$ ipython --no-banner

In [1]: import numpy as np

In [2]: np.set_printoptions(precision=3, suppress=True, linewidth=160)

In [3]: def rd(a):
   ...:     return np.round(a, 3) + 0
   ...: 

In [4]: m1 = np.loadtxt("case15.csv", delimiter=",")

In [5]: print(m1)
[[-2.1    0.9   -2.     1.9    1.4    1.2  ]
 [ 0.618  1.019 -0.722  0.888 -2.508 -0.323]
 [ 0.6    1.    -0.7    0.8   -2.5   -0.3  ]
 [ 0.2   -0.4    2.9   -0.6   -0.1    2.7  ]]

In [6]: print(np.linalg.cond(m1) > 100)
False

In [7]: print([round(float(x), 3) for x in np.linalg.svd(m1, compute_uv=False)[:3]])
[4.762, 4.326, 3.011]

In [8]: U, sigma, Vh = np.linalg.svd(m1)

In [9]: print(rd(sigma))
[4.762 4.326 3.011 0.049]

In [10]: other = U[:, :3] @ np.diag(sigma[:3]) @ Vh[:3]

In [11]: print(rd(np.abs(m1 - other).max()))
0.027

In [12]: print(rd(other))
[[-2.1    0.9   -2.     1.9    1.4    1.2  ]
 [ 0.604  1.022 -0.733  0.861 -2.517 -0.316]
 [ 0.614  0.996 -0.689  0.827 -2.491 -0.307]
 [ 0.2   -0.4    2.9   -0.6   -0.1    2.7  ]]

In [13]: print(rd(np.linalg.norm(m1 - other, 2)), rd(sigma[3]))
0.049 0.049

In [14]: print(np.linalg.matrix_rank(other))
3

In [15]: print(rd(np.linalg.norm(m1 - other) / np.linalg.norm(m1)))
0.007

In [16]: print(np.linalg.matrix_rank(m1))
4

In [17]: print(rd(np.linalg.norm(m1)))
7.103

In [18]: print(rd(m1.sum(axis=0)))
[-0.682  2.519 -0.522  2.988 -3.708  3.277]

In [19]: print(rd(m1.mean(axis=0)))
[-0.171  0.63  -0.13   0.747 -0.927  0.819]

In [20]: print(rd(m1 - m1[0]))
[[ 0.     0.     0.     0.     0.     0.   ]
 [ 2.718  0.119  1.278 -1.012 -3.908 -1.523]
 [ 2.7    0.1    1.3   -1.1   -3.9   -1.5  ]
 [ 2.3   -1.3    4.9   -2.5   -1.5    1.5  ]]

In [21]: print(rd(m1.sum(axis=1)))
[ 1.3   -1.028 -1.1    4.7  ]

In [22]: A = np.loadtxt("run8.csv", delimiter=",")

In [23]: print(rd(A))
[[-0.428  0.55  -0.004 -0.627  0.348]
 [-0.808 -0.284  0.387  0.121 -0.32 ]
 [-0.285 -0.074 -0.9   -0.042 -0.319]
 [ 0.048 -0.778 -0.039 -0.536  0.321]
 [-0.285 -0.074 -0.197  0.55   0.756]]

In [24]: x = np.array([-2, -1, 2, 3, -4, -3])

In [25]: h = np.maximum(m1 @ x, 0)

In [26]: print(rd(h))
[0.    9.966 9.7   0.   ]

In [27]: print(rd(np.maximum(m1 @ (3 * x), 0)))
[ 0.    29.898 29.1    0.   ]

In [28]: print(rd(np.maximum(m1 @ x, 0) - np.maximum(-m1 @ x, 0)))
[-4.2    9.966  9.7   -3.7  ]

In [29]: print(rd(np.tanh(m1 @ x)))
[-1.     1.     1.    -0.999]

In [30]: F = np.load("out3.npy")

In [31]: print(rd(F))
[[ 0.164 -0.306 -0.207 -0.021]
 [-0.306  0.871 -0.039 -0.129]
 [-0.207 -0.039  0.866  0.267]
 [-0.021 -0.129  0.267  0.098]]

In [32]: W = np.array([[0, 0, 3, 1], [1, 3, 3, 2], [2, 3, 3, 0], [3, 2, 0, 0]])

In [33]: b = np.array([2, 0, -1, -2])

In [34]: act = np.maximum(F @ W + b, 0)

In [35]: print((act > 0).astype(int))
[[1 0 0 0]
 [1 1 1 0]
 [1 1 1 0]
 [1 1 0 0]]

In [36]: print((act > 0).mean(axis=0))
[1.   0.75 0.5  0.  ]

In [37]: basis = np.array([[-3, -1], [3, 3], [-3, -3], [1, -3]])

In [38]: print(W @ basis)
[[ -8 -12]
 [ -1  -7]
 [ -6  -2]
 [ -3   3]]

In [39]: print(rd(act @ basis))
[[-3.645 -1.215]
 [-2.236  2.574]
 [-7.015  1.975]
 [-6.27  -0.87 ]]

In [40]: U, sigma, Vh = np.linalg.svd(F)

In [41]: print(rd(sigma))
[1. 1. 0. 0.]

In [42]: print(np.argmax(sigma[:-1] / (sigma[1:] + 1e-6)) + 1)
2

In [43]: other = U[:, :2] @ np.diag(sigma[:2]) @ Vh[:2]

In [44]: print(np.linalg.matrix_rank(F, rtol=0.05))
2

In [45]: print(rd(np.abs(F - other).max()))
0.0

In [46]: other = np.array([[2, 1, 1], [1, 1, 1]])

In [47]: basis = np.kron(other, F)

In [48]: print(basis.shape)
(8, 12)

In [49]: print(rd(basis))
[[ 0.328 -0.612 -0.415 -0.043  0.164 -0.306 -0.207 -0.021  0.164 -0.306 -0.207 -0.021]
 [-0.612  1.743 -0.078 -0.259 -0.306  0.871 -0.039 -0.129 -0.306  0.871 -0.039 -0.129]
 [-0.415 -0.078  1.732  0.534 -0.207 -0.039  0.866  0.267 -0.207 -0.039  0.866  0.267]
 [-0.043 -0.259  0.534  0.196 -0.021 -0.129  0.267  0.098 -0.021 -0.129  0.267  0.098]
 [ 0.164 -0.306 -0.207 -0.021  0.164 -0.306 -0.207 -0.021  0.164 -0.306 -0.207 -0.021]
 [-0.306  0.871 -0.039 -0.129 -0.306  0.871 -0.039 -0.129 -0.306  0.871 -0.039 -0.129]
 [-0.207 -0.039  0.866  0.267 -0.207 -0.039  0.866  0.267 -0.207 -0.039  0.866  0.267]
 [-0.021 -0.129  0.267  0.098 -0.021 -0.129  0.267  0.098 -0.021 -0.129  0.267  0.098]]

In [50]: print(rd(np.linalg.norm(basis, 2)), rd(np.linalg.norm(other, 2) * np.linalg.norm(F, 2)))
2.962 2.962

In [51]: U, sigma, Vh = np.linalg.svd(basis)

In [52]: print(rd(sigma))
[2.962 2.962 0.477 0.477 0.    0.    0.    0.   ]

In [53]: other = U[:, :4] @ np.diag(sigma[:4]) @ Vh[:4]

In [54]: print(rd(other))
[[ 0.328 -0.612 -0.415 -0.043  0.164 -0.306 -0.207 -0.021  0.164 -0.306 -0.207 -0.021]
 [-0.612  1.743 -0.078 -0.259 -0.306  0.871 -0.039 -0.129 -0.306  0.871 -0.039 -0.129]
 [-0.415 -0.078  1.732  0.534 -0.207 -0.039  0.866  0.267 -0.207 -0.039  0.866  0.267]
 [-0.043 -0.259  0.534  0.196 -0.021 -0.129  0.267  0.098 -0.021 -0.129  0.267  0.098]
 [ 0.164 -0.306 -0.207 -0.021  0.164 -0.306 -0.207 -0.021  0.164 -0.306 -0.207 -0.021]
 [-0.306  0.871 -0.039 -0.129 -0.306  0.871 -0.039 -0.129 -0.306  0.871 -0.039 -0.129]
 [-0.207 -0.039  0.866  0.267 -0.207 -0.039  0.866  0.267 -0.207 -0.039  0.866  0.267]
 [-0.021 -0.129  0.267  0.098 -0.021 -0.129  0.267  0.098 -0.021 -0.129  0.267  0.098]]

In [55]: print(rd(np.abs(basis - other).max()))
0.0

In [56]: print(np.linalg.matrix_rank(other))
4

In [57]: print(rd(np.linalg.norm(basis - other) / np.linalg.norm(basis)))
0.0

In [58]: feats = np.load("w.npy")

In [59]: print(rd(feats))
[[ 0.005  3.337  6.674  3.807 10.645 10.465  8.622 11.627  5.494  8.802]
 [ 3.963  5.975 11.951  9.648 11.461  9.709  8.934 15.897  9.2   10.685]
 [ 5.21   6.807 13.613 11.729 11.878  9.713  9.354 17.563 10.447 11.519]
 [ 3.012  5.341 10.682  6.848 10.334  8.495  6.997 13.009  7.844  8.836]
 [ 4.97   6.646 13.293  2.587  5.97   0.971 -2.383  5.587  7.293  2.617]
 [ 4.854  6.569 13.138  2.629  6.089  1.207 -2.106  5.747  7.256  2.776]
 [ 3.436  5.624 11.248  6.797  9.97   7.737  6.128 12.564  8.015  8.361]
 [ 0.287  3.525  7.05   4.702 11.022 10.89   9.282 12.569  5.917  9.415]
 [ 2.675  5.117 10.234  2.982  8.018  5.189  2.477  8.153  6.405  5.306]
 [ 2.722  5.148 10.296  8.278 11.513 10.409  9.453 15.174  8.191 10.557]
 [ 6.902  7.934 15.869 11.468 10.388  6.632  5.809 15.711 11.112  9.566]
 [-2.98   1.346  2.693 -7.798  5.231  3.836 -1.212 -1.192  0.298  0.183]
 [ 2.645  5.096 10.193  7.108 10.793  9.367  8.038 13.682  7.767  9.464]
 [ 4.186  6.124 12.248  4.565  7.899  4.255  1.736  8.921  7.604  5.379]
 [ 1.666  4.444  8.888  0.772  7.33   4.662  1.438  6.104  5.22   4.106]
 [ 4.685  6.457 12.913  5.542  8.162  4.401  2.096  9.781  8.152  5.858]
 [ 5.221  6.814 13.628 10.836 11.274  8.801  8.142 16.363 10.155 10.615]
 [ 2.899  5.266 10.531  1.302  6.725  3.138 -0.183  5.715  5.945  3.404]
 [ 5.723  7.148 14.297 10.451 10.628  7.58   6.681 15.404 10.249  9.729]
 [-0.605  2.93   5.86  -2.42   6.969  5.256  1.472  3.867  3.147  3.185]
 [ 7.532  8.355 16.71  12.151 10.353  6.264  5.529 16.062 11.62   9.619]
 [-0.01   3.326  6.653 -4.155  5.349  2.529 -1.965  1.025  2.833  0.856]
 [ 3.272  5.515 11.03   5.806  9.437  7.019  5.116 11.389  7.612  7.534]
 [ 4.54   6.36  12.72   7.363  9.489  6.463  4.798 12.338  8.695  7.823]
 [ 4.313  6.209 12.418  7.602  9.825  7.08   5.545 12.858  8.673  8.289]
 [-2.134  1.91   3.821 -2.368  8.192  7.856  4.43   5.295  2.484  4.766]
 [ 1.222  4.148  8.296  1.794  8.356  6.423  3.639  7.861  5.363  5.572]
 [ 0.813  3.875  7.751 -1.615  6.402  3.697 -0.133  3.68   4.045  2.572]
 [ 1.192  4.128  8.257  3.368  9.429  8.047  5.793  9.986  5.875  7.175]
 [ 8.247  8.831 17.662 10.051  8.398  2.973  1.38  12.627 11.238  6.804]
 [ 0.399  3.599  7.198  0.506  8.139  6.509  3.478  6.876  4.568  5.108]
 [-0.577  2.949  5.897 -1.868  7.315  5.76   2.155  4.578  3.343  3.709]
 [-1.796  2.136  4.272 -3.477  7.19   6.182  2.311  3.516  2.265  3.319]
 [ 0.68   3.787  7.573  5.479 11.235 11.012  9.577 13.257  6.351  9.799]
 [ 5.737  7.158 14.316 10.536 10.673  7.64   6.766 15.503 10.284  9.799]
 [ 1.02   4.013  8.026  2.51   8.991  7.477  4.976  8.995  5.512  6.49 ]
 [-0.304  3.13   6.261  0.179  8.467  7.353  4.369  7.065  4.147  5.483]
 [ 3.185  5.457 10.914  4.389  8.56   5.747  3.391  9.576  7.101  6.204]
 [-2.272  1.818  3.637 -0.335  9.655 10.119  7.402  8.129  3.101  6.938]
 [ 1.576  4.384  8.767  8.763 12.728 12.804 12.263 16.839  7.843 12.187]
 [-2.66   1.56   3.12  -7.675  5.063  3.425 -1.654 -1.314  0.481 -0.015]
 [ 4.955  6.637 13.274 11.917 12.202 10.325 10.085 18.04  10.397 11.962]]

In [60]: print(rd(np.linalg.norm(feats, 2) / np.linalg.norm(feats)))
0.962

In [61]: print([round(float(x), 3) for x in np.linalg.svd(feats, compute_uv=False)[:3]])
[153.131, 32.962, 27.971]

In [62]: print(np.linalg.cond(feats) > 100)
True

In [63]: print(np.argsort(-np.linalg.norm(feats, axis=0).round(6), kind="stable")[:3])
[7 2 4]
